>>> import numpy as np
>>> import numpy.linalg as la
>>> np.set_printoptions(precision=2, suppress=True, linewidth=200)
>>> X = np.array([[17.0, -18.0, 14.0, -9.0],
...     [26.0, -32.0, 28.0, -18.0],
...     [35.0, -46.0, 42.0, -27.0],
...     [30.0, -36.0, 32.0, -22.0]])
>>> left, s, Vh = la.svd(X)
>>> vecs = Vh[:(s > 1e-8).sum()]
>>> rng = np.random.default_rng(74867)
>>> vec = X[0] + 4 * X[1] + rng.integers(2) * np.eye(4)[3]
>>> vec
array([ 121., -146.,  126.,  -80.])
>>> la.matrix_rank(np.vstack([X, vec]))
np.int64(4)
>>> vecs.T @ vecs
array([[ 0.9, -0.2, -0.2, -0.1],
       [-0.2,  0.6, -0.4, -0.2],
       [-0.2, -0.4,  0.6, -0.2],
       [-0.1, -0.2, -0.2,  0.9]])
>>> np.einsum("ii->", X)
np.float64(5.0)
>>> np.round(la.det(X.T), 2)
np.float64(-0.0)
>>> X @ X
array([[  41.,  -50.,   34.,   -9.],
       [  50.,  -84.,   68.,  -18.],
       [  59., -118.,  102.,  -27.],
       [  34.,  -68.,   52.,   -2.]])
>>> (X - X.T) / 2
array([[  0. , -22. , -10.5, -19.5],
       [ 22. ,   0. ,  37. ,   9. ],
       [ 10.5, -37. ,   0. , -29.5],
       [ 19.5,  -9. ,  29.5,   0. ]])
>>> print((X + X.T) / 2)
[[ 17.    4.   24.5  10.5]
 [  4.  -32.   -9.  -27. ]
 [ 24.5  -9.   42.    2.5]
 [ 10.5 -27.    2.5 -22. ]]
>>> np.trace(X)
np.float64(5.0)
>>> np.round(la.det(X), 2)
np.float64(-0.0)
>>> P = np.triu(np.array([[-2, -9, -3, -9], [9, 9, 6, -4], [-3, 8, 4, -6], [-3, -5, 9, 4]]), 1) + np.eye(4)
>>> B = P @ X @ la.inv(P)
>>> np.round(la.det(B), 2)
np.float64(0.0)
>>> m1 = np.loadtxt("mat.csv", delimiter=",")
>>> m1.round(2) + 0
array([[ 0.5 ,  0.05,  0.32,  0.18, -0.18,  0.02, -0.28],
       [ 0.05,  0.99, -0.03, -0.02,  0.02,  0.  ,  0.03],
       [ 0.32, -0.03,  0.8 , -0.11,  0.12, -0.01,  0.18],
       [ 0.18, -0.02, -0.11,  0.94,  0.06, -0.01,  0.1 ],
       [-0.18,  0.02,  0.12,  0.06,  0.93,  0.01, -0.1 ],
       [ 0.02,  0.  , -0.01, -0.01,  0.01,  1.  ,  0.01],
       [-0.28,  0.03,  0.18,  0.1 , -0.1 ,  0.01,  0.84]])
>>> evals, vecs = la.eigh(m1)
>>> vec = np.array([0, -2, 2, 2, -2, 2, 0])
>>> print(np.round(vecs * np.abs(evals) @ vecs.T, 2) + 0)
[[ 0.5   0.05  0.32  0.18 -0.18  0.02 -0.28]
 [ 0.05  0.99 -0.03 -0.02  0.02  0.    0.03]
 [ 0.32 -0.03  0.8  -0.11  0.12 -0.01  0.18]
 [ 0.18 -0.02 -0.11  0.94  0.06 -0.01  0.1 ]
 [-0.18  0.02  0.12  0.06  0.93  0.01 -0.1 ]
 [ 0.02  0.   -0.01 -0.01  0.01  1.    0.01]
 [-0.28  0.03  0.18  0.1  -0.1   0.01  0.84]]
>>> left, s, Vh = la.svd(m1)
>>> s.round(2) + 0
array([1., 1., 1., 1., 1., 1., 0.])
>>> np.argmax(s[:-1] / (s[1:] + 1e-6)) + 1
np.int64(6)
>>> B = left[:, :6] @ np.diag(s[:6]) @ Vh[:6]
>>> round(np.abs(m1 - B).max(), 2)
np.float64(0.0)
>>> def softmax(z):
...     e = np.exp(z - z.max(axis=-1, keepdims=True))
...     return e / e.sum(axis=-1, keepdims=True)
... 
>>> softmax(m1[2])
array([0.16, 0.11, 0.25, 0.1 , 0.13, 0.11, 0.14])
>>> np.round(softmax(10 * m1[2]), 2) + 0
array([0.01, 0.  , 0.99, 0.  , 0.  , 0.  , 0.  ])
>>> S = m1 @ m1.T / np.sqrt(7)
>>> softmax(S + np.triu(np.full(S.shape, -np.inf), 1))
array([[1.  , 0.  , 0.  , 0.  , 0.  , 0.  , 0.  ],
       [0.41, 0.59, 0.  , 0.  , 0.  , 0.  , 0.  ],
       [0.33, 0.28, 0.39, 0.  , 0.  , 0.  , 0.  ],
       [0.24, 0.22, 0.22, 0.32, 0.  , 0.  , 0.  ],
       [0.17, 0.19, 0.19, 0.19, 0.26, 0.  , 0.  ],
       [0.16, 0.15, 0.15, 0.15, 0.16, 0.23, 0.  ],
       [0.12, 0.14, 0.15, 0.14, 0.13, 0.14, 0.19]])
>>> softmax(S).round(6).argmax(axis=1)
array([0, 1, 2, 3, 4, 5, 6])
>>> vec = np.array([-2, -2, 5, 1, -1, 2, -5])
>>> m1 @ (2 * vec)
array([ 4.63, -4.93,  4.52, -1.01,  1.13,  3.61, -5.19])
>>> m1 @ vec
array([ 2.31, -2.47,  2.26, -0.5 ,  0.57,  1.81, -2.6 ])
>>> (m1 @ vec).argmax()
np.int64(0)
>>> B = m1 / la.norm(m1, axis=1, keepdims=True)
>>> gram = B @ B.T
>>> print(la.norm(B, axis=1))
[1. 1. 1. 1. 1. 1. 1.]
>>> print((gram - 2 * np.eye(7)).round(6).argmax(axis=1))
[2 0 0 0 2 0 2]
>>> print(gram.round(2) + 0)
[[ 1.    0.08  0.51  0.26 -0.27  0.03 -0.44]
 [ 0.08  1.   -0.04 -0.02  0.02  0.    0.03]
 [ 0.51 -0.04  1.   -0.13  0.13 -0.02  0.22]
 [ 0.26 -0.02 -0.13  1.    0.07 -0.01  0.11]
 [-0.27  0.02  0.13  0.07  1.    0.01 -0.11]
 [ 0.03  0.   -0.02 -0.01  0.01  1.    0.01]
 [-0.44  0.03  0.22  0.11 -0.11  0.01  1.  ]]
>>> gram[2]
array([ 0.51, -0.04,  1.  , -0.13,  0.13, -0.02,  0.22])
>>> M = np.load("case14.npy")
>>> M
array([[5.02, 5.  , 6.  , 6.  , 8.  , 4.  , 6.  , 8.  , 0.  , 9.  , 3.  , 3.  ],
       [0.  , 8.02, 2.  , 3.  , 1.  , 4.  , 6.  , 0.  , 6.  , 0.  , 5.  , 9.  ],
       [1.  , 0.  , 7.02, 7.  , 8.  , 1.  , 9.  , 5.  , 5.  , 8.  , 5.  , 6.  ],
       [4.  , 6.  , 8.  , 4.02, 2.  , 6.  , 3.  , 1.  , 6.  , 1.  , 2.  , 5.  ],
       [4.  , 6.  , 7.  , 7.  , 7.02, 1.  , 8.  , 9.  , 9.  , 3.  , 3.  , 5.  ],
       [5.  , 7.  , 9.  , 9.  , 5.  , 3.02, 1.  , 5.  , 5.  , 2.  , 3.  , 0.  ],
       [6.  , 1.  , 3.  , 5.  , 3.  , 3.  , 0.02, 7.  , 2.  , 2.  , 7.  , 8.  ],
       [7.  , 4.  , 7.  , 6.  , 3.  , 1.  , 4.  , 1.02, 3.  , 5.  , 4.  , 0.  ],
       [5.  , 4.  , 7.  , 9.  , 1.  , 0.  , 1.  , 1.  , 7.02, 8.  , 4.  , 5.  ],
       [7.  , 4.  , 3.  , 5.  , 3.  , 0.  , 5.  , 0.  , 6.  , 6.02, 6.  , 4.  ],
       [8.  , 3.  , 1.  , 8.  , 3.  , 3.  , 5.  , 6.  , 8.  , 0.  , 2.02, 3.  ],
       [5.  , 5.  , 6.  , 6.  , 8.  , 4.  , 6.  , 8.  , 0.  , 9.  , 3.  , 3.02]])
>>> vec = np.array([0, 1, -1, 0, 3, 1, 1, 1, 2, 0, -3, -3])
>>> a = np.maximum(M @ vec, 0)
>>> np.tanh(M @ vec)
array([ 1., -1.,  1.,  1.,  1.,  1., -1.,  1., -1., -1.,  1.,  1.])
>>> M.T @ a
array([ 752.14,  715.1 ,  878.36, 1033.84,  885.4 ,  408.16,  804.74,  982.84,  704.12,  662.62,  434.44,  455.28])
>>> np.maximum(M @ vec, 0) - np.maximum(-M @ vec, 0)
array([ 23.  , -10.98,   8.98,   5.  ,  32.06,  23.02, -23.98,   6.02, -10.96,  -3.  ,  25.94,  22.94])
>>> np.flatnonzero(a > 1e-9)
array([ 0,  2,  3,  4,  5,  7, 10, 11])
>>> left, s, Vh = la.svd(M, full_matrices=False)
>>> np.abs(left[:, 0]).round(6).argmax()
np.int64(4)
>>> np.round(np.sqrt((s ** 2).sum()), 2), round(la.norm(M), 2)
(np.float64(62.55), np.float64(62.55))
>>> np.allclose(left * s @ Vh, M)
True
>>> np.round(s / s[0], 2) + 0
array([1.  , 0.29, 0.22, 0.2 , 0.18, 0.17, 0.13, 0.09, 0.08, 0.06, 0.03, 0.  ])
>>> left.shape, s.shape, Vh.shape
((12, 12), (12,), (12, 12))
>>> np.round(Vh @ Vh.T, 2) + 0
array([[1., 0., 0., 0., 0., 0., 0., 0., 0., 0., 0., 0.],
       [0., 1., 0., 0., 0., 0., 0., 0., 0., 0., 0., 0.],
       [0., 0., 1., 0., 0., 0., 0., 0., 0., 0., 0., 0.],
       [0., 0., 0., 1., 0., 0., 0., 0., 0., 0., 0., 0.],
       [0., 0., 0., 0., 1., 0., 0., 0., 0., 0., 0., 0.],
       [0., 0., 0., 0., 0., 1., 0., 0., 0., 0., 0., 0.],
       [0., 0., 0., 0., 0., 0., 1., 0., 0., 0., 0., 0.],
       [0., 0., 0., 0., 0., 0., 0., 1., 0., 0., 0., 0.],
       [0., 0., 0., 0., 0., 0., 0., 0., 1., 0., 0., 0.],
       [0., 0., 0., 0., 0., 0., 0., 0., 0., 1., 0., 0.],
       [0., 0., 0., 0., 0., 0., 0., 0., 0., 0., 1., 0.],
       [0., 0., 0., 0., 0., 0., 0., 0., 0., 0., 0., 1.]])
>>> (s > 1e-8).sum()
np.int64(12)
